$ python3 -q
>>> import numpy as np
>>> np.set_printoptions(precision=3, suppress=True, linewidth=140, legacy="1.25")
>>> def rnd(a):
...     return np.round(a, 3) + 0
... 
>>> rng = np.random.default_rng(263)
>>> m1 = rng.normal(size=(11, 4))
>>> m1 = 5 * m1 / np.linalg.norm(m1, axis=1, keepdims=True)
>>> print(rnd(m1))
[[-2.51   3.874  1.37   1.347]
 [ 2.756  2.434  1.955  2.767]
 [-3.626  2.757 -1.279 -1.617]
 [-1.826  4.62  -0.157  0.548]
 [ 1.884  1.671 -2.862 -3.236]
 [ 0.402  2.829 -3.772 -1.616]
 [-0.852 -0.69  -4.696  1.323]
 [ 2.914 -3.128 -0.763  2.477]
 [ 3.871  0.665 -0.423 -3.066]
 [-1.933  4.306  1.37  -0.922]
 [-0.811 -0.092  4.055 -2.809]]
>>> Ac = m1 - m1.mean(axis=0)
>>> vecs = np.linalg.svd(Ac)[2][:1]
>>> A2 = Ac - Ac @ vecs.T @ vecs
>>> print(rnd(np.cov(Ac @ vecs.T, rowvar=False)))
9.624
>>> print(np.linalg.norm(A2, axis=1).round(6).argmax())
10
>>> print(rnd(np.linalg.norm(A2) / np.linalg.norm(Ac)))
0.77
>>> print(rnd(np.diag(vecs.T @ vecs)))
[0.45  0.409 0.136 0.005]
>>> print(rnd(A2.std(axis=0)))
[1.326 1.238 2.244 2.109]
>>> print(rnd((Ac @ vecs.T).std(axis=0)))
[2.958]
>>> proj = m1 @ np.linalg.solve(m1.T @ m1, m1.T)
>>> print(rnd(np.diag(proj)))
[0.279 0.617 0.292 0.273 0.384 0.33  0.4   0.274 0.471 0.235 0.445]
>>> print(np.allclose(proj @ proj, proj))
True
>>> print(rnd(np.linalg.eigvalsh(proj)))
[0. 0. 0. 0. 0. 0. 0. 1. 1. 1. 1.]
>>> print(rnd(np.trace(proj)))
4.0
>>> cov = np.cov(m1, rowvar=False)
>>> print(rnd(np.linalg.eigvalsh(cov)[::-1]))
[9.624 6.528 4.896 2.629]
>>> print(rnd(np.polyfit(m1[:, 0], m1[:, 1], 1)))
[-0.508  1.762]
>>> print(cov.shape)
(4, 4)
>>> Q, r_ = np.linalg.qr(m1)
>>> print(rnd(abs(r_[0, 0])), rnd(np.linalg.norm(m1[:, 0])))
7.917 7.917
>>> print(rnd(np.abs(np.diag(r_))))
[7.917 8.615 8.386 6.964]
>>> print(np.allclose(r_.T @ r_, m1.T @ m1))
True
>>> A2 = np.array([[2, 1], [1, 1]])
>>> cent = np.array([[2, 2, 2], [2, 2, 2], [4, 1, 5]])
>>> feats = np.kron(A2, cent)
>>> print(feats)
[[ 4  4  4  2  2  2]
 [ 4  4  4  2  2  2]
 [ 8  2 10  4  1  5]
 [ 2  2  2  2  2  2]
 [ 2  2  2  2  2  2]
 [ 4  1  5  4  1  5]]
>>> # looks like rank 4
>>> A2 = feats / np.sqrt((feats ** 2).mean(axis=1, keepdims=True))
>>> print(np.linalg.matrix_rank(feats - feats.mean(axis=1, keepdims=True)))
3
>>> print(A2[4])
[1. 1. 1. 1. 1. 1.]
>>> mat = np.load("data.npy")
>>> print(rnd(mat))
[[0.845 0.362]
 [0.362 0.155]]
>>> rank = np.linalg.matrix_rank(mat)
>>> print(rank)
1
>>> ns = np.linalg.svd(mat)[2][rank:].T
>>> print(rnd(ns @ ns.T))
[[ 0.155 -0.362]
 [-0.362  0.845]]
>>> print(np.linalg.matrix_rank(mat.T @ mat), np.linalg.matrix_rank(mat @ mat.T))
1 1
>>> print(ns.shape)
(2, 1)
>>> Uu, s, vt = np.linalg.svd(mat)
>>> print(np.argmax(s[:-1] / (s[1:] + 1e-6)) + 1)
1
>>> A2 = Uu[:, :1] @ np.diag(s[:1]) @ vt[:1]
>>> print(rnd(np.linalg.norm(mat - A2) / np.linalg.norm(mat)))
0.0
>>> print(np.abs(mat - A2).max())
0.0
>>> print(rnd(A2))
[[0.845 0.362]
 [0.362 0.155]]
>>> vals, vecs = np.linalg.eigh(A2)
>>> vec = np.array([-3, 3])
>>> print(rnd(vec @ A2 @ vec))
2.483
>>> print(rnd(np.linalg.eigvalsh(A2[1:, 1:])))
[0.155]
